$ ipython --no-banner

In [1]: import numpy as np

In [2]: import numpy.linalg as la

In [3]: np.set_printoptions(suppress=True, linewidth=140)

In [4]: J = np.loadtxt("a.csv", delimiter=",")

In [5]: print(J)
[[ 2.  0.  1. -2. -2. -2.  1. -3. -2.  3.  1.  2.]
 [ 2.  2.  0.  1. -2. -2. -2.  1. -3. -2.  3.  1.]
 [ 1.  2.  2.  0.  1. -2. -2. -2.  1. -3. -2.  3.]
 [ 3.  1.  2.  2.  0.  1. -2. -2. -2.  1. -3. -2.]
 [-2.  3.  1.  2.  2.  0.  1. -2. -2. -2.  1. -3.]
 [-3. -2.  3.  1.  2.  2.  0.  1. -2. -2. -2.  1.]
 [ 1. -3. -2.  3.  1.  2.  2.  0.  1. -2. -2. -2.]
 [-2.  1. -3. -2.  3.  1.  2.  2.  0.  1. -2. -2.]
 [-2. -2.  1. -3. -2.  3.  1.  2.  2.  0.  1. -2.]
 [-2. -2. -2.  1. -3. -2.  3.  1.  2.  2.  0.  1.]
 [ 1. -2. -2. -2.  1. -3. -2.  3.  1.  2.  2.  0.]
 [ 0.  1. -2. -2. -2.  1. -3. -2.  3.  1.  2.  2.]]

In [6]: np.round(np.fft.fft(J[0]), 2)
Out[6]: 
array([-1.  +0.j , 10.06+5.5j,  1.5 +2.6j, -5.  -4.j ,  6.5 +2.6j, -2.06+5.5j,  3.  -0.j , -2.06-5.5j,  6.5 -2.6j, -5.  +4.j ,  1.5 -2.6j,
       10.06-5.5j])

In [7]: np.allclose(J @ J.T, J.T @ J)
Out[7]: True

In [8]: np.round(np.sort(np.abs(np.fft.fft(J[0]))), 2), np.round(np.sort(la.svd(J, compute_uv=False)), 2)
Out[8]: 
(array([ 1.  ,  3.  ,  3.  ,  3.  ,  5.87,  5.87,  6.4 ,  6.4 ,  7.  ,  7.  , 11.47, 11.47]),
 array([ 1.  ,  3.  ,  3.  ,  3.  ,  5.87,  5.87,  6.4 ,  6.4 ,  7.  ,  7.  , 11.47, 11.47]))

In [9]: J @ np.ones(12)
Out[9]: array([-1., -1., -1., -1., -1., -1., -1., -1., -1., -1., -1., -1.])

In [10]: J @ (-1.0) ** np.arange(12)
Out[10]: array([ 3., -3.,  3., -3.,  3., -3.,  3., -3.,  3., -3.,  3., -3.])

In [11]: q, r_ = la.qr(J)

In [12]: np.allclose(r_.T @ r_, J.T @ J)
Out[12]: True

In [13]: np.round(q.T @ q, 2) + 0
Out[13]: 
array([[1., 0., 0., 0., 0., 0., 0., 0., 0., 0., 0., 0.],
       [0., 1., 0., 0., 0., 0., 0., 0., 0., 0., 0., 0.],
       [0., 0., 1., 0., 0., 0., 0., 0., 0., 0., 0., 0.],
       [0., 0., 0., 1., 0., 0., 0., 0., 0., 0., 0., 0.],
       [0., 0., 0., 0., 1., 0., 0., 0., 0., 0., 0., 0.],
       [0., 0., 0., 0., 0., 1., 0., 0., 0., 0., 0., 0.],
       [0., 0., 0., 0., 0., 0., 1., 0., 0., 0., 0., 0.],
       [0., 0., 0., 0., 0., 0., 0., 1., 0., 0., 0., 0.],
       [0., 0., 0., 0., 0., 0., 0., 0., 1., 0., 0., 0.],
       [0., 0., 0., 0., 0., 0., 0., 0., 0., 1., 0., 0.],
       [0., 0., 0., 0., 0., 0., 0., 0., 0., 0., 1., 0.],
       [0., 0., 0., 0., 0., 0., 0., 0., 0., 0., 0., 1.]])

In [14]: print(np.round(np.trace(q @ q.T), 2))
12.0

In [15]: np.round(np.abs(np.diag(r_)), 2)
Out[15]: array([6.71, 6.54, 6.54, 6.49, 6.15, 5.8 , 4.92, 4.53, 4.01, 4.01, 3.65, 2.83])

In [16]: np.round(q @ r_, 2) + 0
Out[16]: 
array([[ 2.,  0.,  1., -2., -2., -2.,  1., -3., -2.,  3.,  1.,  2.],
       [ 2.,  2.,  0.,  1., -2., -2., -2.,  1., -3., -2.,  3.,  1.],
       [ 1.,  2.,  2.,  0.,  1., -2., -2., -2.,  1., -3., -2.,  3.],
       [ 3.,  1.,  2.,  2.,  0.,  1., -2., -2., -2.,  1., -3., -2.],
       [-2.,  3.,  1.,  2.,  2.,  0.,  1., -2., -2., -2.,  1., -3.],
       [-3., -2.,  3.,  1.,  2.,  2.,  0.,  1., -2., -2., -2.,  1.],
       [ 1., -3., -2.,  3.,  1.,  2.,  2.,  0.,  1., -2., -2., -2.],
       [-2.,  1., -3., -2.,  3.,  1.,  2.,  2.,  0.,  1., -2., -2.],
       [-2., -2.,  1., -3., -2.,  3.,  1.,  2.,  2.,  0.,  1., -2.],
       [-2., -2., -2.,  1., -3., -2.,  3.,  1.,  2.,  2.,  0.,  1.],
       [ 1., -2., -2., -2.,  1., -3., -2.,  3.,  1.,  2.,  2.,  0.],
       [ 0.,  1., -2., -2., -2.,  1., -3., -2.,  3.,  1.,  2.,  2.]])
